% python3 -q
>>> import numpy as np
>>> import numpy.linalg as la
>>> np.set_printoptions(precision=3, suppress=True, linewidth=140)
>>> M = np.load("x.npy")
>>> print(M)
[[ 1  0 -3  1]
 [-1 -2 -2  3]
 [-1  1  1  6]
 [-2 -1  1  3]
 [-3  2  0  0]
 [-1  5  3 -2]
 [ 0  4  2 -5]
 [-1  1  2 -2]
 [ 1 -2 -1  0]
 [ 1 -3 -1  1]
 [ 2 -3 -1  4]
 [ 5 -3  1  7]
 [ 7 -4  3  7]
 [ 5 -5  2  8]
 [ 5 -3  5  8]
 [ 6  0  3  6]
 [ 4 -3  1  8]]
>>> B = M / la.norm(M, axis=1, keepdims=True)
>>> cov = B @ B.T
>>> print(la.norm(B, axis=1))
[1. 1. 1. 1. 1. 1. 1. 1. 1. 1. 1. 1. 1. 1. 1. 1. 1.]
>>> print(round(np.degrees(np.arccos(np.clip(cov[11, 6], -1, 1))), 3))
137.048
>>> rng = np.random.default_rng(83)
>>> B = M + rng.integers(-2, 3, (17, 1)) @ rng.integers(-2, 3, (1, 4))
>>> print(B)
[[ 0  2 -3 -1]
 [ 0 -4 -2  5]
 [-1  1  1  6]
 [ 0 -5  1  7]
 [-2  0  0  2]
 [-2  7  3 -4]
 [ 1  2  2 -3]
 [ 0 -1  2  0]
 [ 1 -2 -1  0]
 [ 2 -5 -1  3]
 [ 2 -3 -1  4]
 [ 6 -5  1  9]
 [ 9 -8  3 11]
 [ 3 -1  2  4]
 [ 5 -3  5  8]
 [ 6  0  3  6]
 [ 5 -5  1 10]]
>>> print(np.round(la.svd(B - M, compute_uv=False), 3) + 0)
[13.748  0.     0.     0.   ]
>>> cov = M.T @ M
>>> print(la.svd(M, compute_uv=False) ** 2)
[683.526  98.567  55.948  18.959]
>>> print(la.matrix_rank(cov))
4
>>> print(np.trace(cov), (M ** 2).sum())
857 857
>>> print(np.allclose(cov, cov.T))
True
>>> print((M @ M.T).shape)
(17, 17)
>>> print(cov)
[[ 200 -115   70  231]
 [-115  142   -6 -187]
 [  70   -6   84   85]
 [ 231 -187   85  431]]
